% python3 -q
>>> import numpy as np
>>> import numpy.linalg as la
>>> np.set_printoptions(precision=3, suppress=True, linewidth=120, sign=" ")
>>> A = np.array([[0.9, 1.0, -0.5, -2.3, -2.4, -0.5],
...     [1.4, 0.4, 0.7, 0.1, -2.4, 0.3],
...     [0.0, -0.6, -1.1, 1.6, -1.3, -0.4],
...     [0.9, 0.9, -0.1, 0.6, -0.5, -0.4],
...     [-0.3, 1.1, 1.3, -0.6, 0.1, -0.5],
...     [-0.2, 1.9, -0.2, 1.2, 0.7, 1.4],
...     [2.4, 0.8, -0.7, -0.4, -0.6, 0.9],
...     [1.4, 0.8, 0.9, -0.5, -1.1, -0.3],
...     [0.6, 1.0, 1.2, 0.1, -0.3, 0.8],
...     [-0.5, -0.2, -1.1, -1.1, 1.3, 0.7]])
>>> A[:, 0] *= 10
>>> A
array([[ 9. ,  1. , -0.5, -2.3, -2.4, -0.5],
       [14. ,  0.4,  0.7,  0.1, -2.4,  0.3],
       [ 0. , -0.6, -1.1,  1.6, -1.3, -0.4],
       [ 9. ,  0.9, -0.1,  0.6, -0.5, -0.4],
       [-3. ,  1.1,  1.3, -0.6,  0.1, -0.5],
       [-2. ,  1.9, -0.2,  1.2,  0.7,  1.4],
       [24. ,  0.8, -0.7, -0.4, -0.6,  0.9],
       [14. ,  0.8,  0.9, -0.5, -1.1, -0.3],
       [ 6. ,  1. ,  1.2,  0.1, -0.3,  0.8],
       [-5. , -0.2, -1.1, -1.1,  1.3,  0.7]])
>>> proj = A @ la.solve(A.T @ A, A.T)
>>> np.diag(proj)
array([ 0.922,  0.618,  0.645,  0.511,  0.472,  0.883,  0.777,  0.308,  0.392,  0.473])
>>> round(float(np.trace(proj)), 3)
6.0
>>> la.matrix_rank(np.eye(10) - proj)
np.int64(4)
>>> x0 = np.array([-2, -3, 1, 2, -2, 2])
>>> h1 = np.maximum(A @ x0, 0)
>>> h1
array([ 0. ,  0. ,  5.7,  0. ,  1.6,  1.9,  0. ,  0. ,  0. ,  6.1])
>>> np.maximum(A @ x0, 0) - np.maximum(-A @ x0, 0)
array([-22.3, -22.9,   5.7, -19.4,   1.6,   1.9, -48.9, -28.9, -11.4,   6.1])
>>> A.T @ h1
array([-39.1 ,   0.73, -11.28,   3.73,   2.01,   3.85])
>>> np.flatnonzero(h1 > 1e-9)
array([ 2,  4,  5,  9])
>>> X = np.load("out15.npy")
>>> X
array([[ 1.2, -1.5,  0.1,  1. ,  0.9, -0.1],
       [ 0.1,  1.2,  0. ,  0.4, -0.9,  0.2],
       [ 1. , -1.3,  1.8,  1.3, -1.7, -1.4],
       [ 0.9,  0.1,  0. ,  0. , -0.6,  1.7],
       [ 1.5,  0.3, -0.3, -2.2,  1.6, -0.4],
       [-1.5, -0.2, -0.4,  0.4,  0.6,  0.1],
       [-0.3,  0.6, -0.9,  0.6,  0.8,  0.3],
       [ 0.1,  0.3,  0.6, -0.3, -1. , -0.2],
       [-0.2, -0.2,  1.1, -0.2, -0.2,  0.2],
       [-0.4,  0.3, -0.3, -1.3,  0.4,  0.4],
       [-1.4,  0.2, -0.6,  0. ,  0.7,  1.3],
       [ 0.4, -0.7,  1.1,  0.2, -0.5, -0.4],
       [ 0.2,  1.3,  1.6, -0.4,  0.4, -1.1],
       [-0.3, -1.3, -0.1,  0.3,  0.4, -0.5],
       [-0.2, -0.2,  0. ,  1.1,  0.2, -0.5],
       [ 1. ,  0.1,  0. ,  0.4, -1. ,  2.5],
       [-0.1,  1. , -3. ,  1.5, -1.5,  0.8],
       [ 1. ,  0.2,  1.6, -0.4,  0.4,  0.6],
       [-0.4, -0.7,  0.2, -0.5,  1.6,  0.3],
       [-0.5, -0.1, -0.4, -0.2, -0.2, -0.3],
       [-0.1, -0.4, -2. ,  0. ,  0.9,  0.9],
       [ 0. , -0.3,  1.9, -1.4,  0.9, -1. ],
       [ 0.1, -1.4,  0.6, -3.4,  0.8,  0.9],
       [-0.5,  1.7, -1. ,  0.3, -0.4, -1.6],
       [ 0.3,  0.5, -0.7,  0.3,  0. ,  1. ],
       [ 1.6,  0.1, -0.6,  0.3, -0.6, -1.7],
       [-0.4,  1.2,  0.6,  0.1,  0.3, -0.5],
       [-3.3, -0.9,  3.3, -1.5, -0.9,  0.9],
       [-0.2,  1.3,  0. ,  1. , -0.6,  0.5],
       [ 0.2, -0.5, -0.8,  0.4,  0.1,  1.3],
       [ 1.3, -0.4,  1.4, -0.5,  1.6, -0.5]])
>>> idx = X[:, 4] > np.median(X[:, 4])
>>> f = X[idx].mean(axis=0) - X[~idx].mean(axis=0)
>>> ((X - X.mean(axis=0)) @ f > 0).astype(int)
array([ 1,  0,  0,  0,  1,  1,  1,  0,  0,  1,  1,  0,  1,  1,  0,  0,  0,  1,  1,  0,  1,  1,  1,  0,  0,  0,  0,  1,
        0,  0,  1])
